% python3 -q
>>> import numpy as np
>>> from numpy import linalg as LA
>>> np.set_printoptions(suppress=True, linewidth=140)
>>> A = np.array([[-3, 3, -1, -2, 0, -1],
...     [-2, 2, 1, 0, 3, -2],
...     [0, 1, 0, 0, 3, -1],
...     [1, -2, -1, -3, 0, -1]])
>>> A[:, 0] = 3 * A[:, 4]
>>> A
array([[ 0,  3, -1, -2,  0, -1],
       [ 9,  2,  1,  0,  3, -2],
       [ 9,  1,  0,  0,  3, -1],
       [ 0, -2, -1, -3,  0, -1]])
>>> M2 = A / LA.norm(A, axis=1, keepdims=True)
>>> C2 = M2 @ M2.T
>>> (np.abs(C2) > 0.9).astype(int)
array([[1, 0, 0, 0],
       [0, 1, 1, 0],
       [0, 1, 1, 0],
       [0, 0, 0, 1]])
>>> np.round(LA.norm(M2, axis=1), 2)
array([1., 1., 1., 1.])
>>> C2.round(2)
array([[ 1.  ,  0.18,  0.11,  0.13],
       [ 0.18,  1.  ,  0.98, -0.08],
       [ 0.11,  0.98,  1.  , -0.03],
       [ 0.13, -0.08, -0.03,  1.  ]])
>>> (C2 - 2 * np.eye(4)).round(6).argmax(axis=1)
array([1, 2, 1, 0])
>>> x0 = np.ones(4)
>>> for _ in range(7):
...     x0 = C2 @ x0
...     x0 /= LA.norm(x0)
...     print(round(x0 @ C2 @ x0, 2))
... 
1.87
1.97
2.01
2.02
2.03
2.03
2.03
>>> x0.round(2)
array([ 0.2 ,  0.7 ,  0.69, -0.04])
>>> def softmax(z):
...     e = np.exp(z - z.max(axis=-1, keepdims=True))
...     return e / e.sum(axis=-1, keepdims=True)
... 
>>> np.round(softmax(A[1] + 5), 2) + 0
array([1., 0., 0., 0., 0., 0.])
>>> np.round(softmax(A).sum(axis=1), 2)
array([1., 1., 1., 1.])
>>> S = A @ A.T / np.sqrt(6)
>>> np.round(softmax(S), 2) + 0
array([[0.95, 0.04, 0.01, 0.  ],
       [0.  , 0.89, 0.11, 0.  ],
       [0.  , 0.69, 0.31, 0.  ],
       [0.  , 0.  , 0.  , 0.99]])
>>> np.round(softmax(S + np.triu(np.full(S.shape, -np.inf), 1)), 2) + 0
array([[1.  , 0.  , 0.  , 0.  ],
       [0.  , 1.  , 0.  , 0.  ],
       [0.  , 0.69, 0.31, 0.  ],
       [0.  , 0.  , 0.  , 0.99]])
>>> softmax(S).round(6).argmax(axis=1)
array([0, 1, 1, 3])
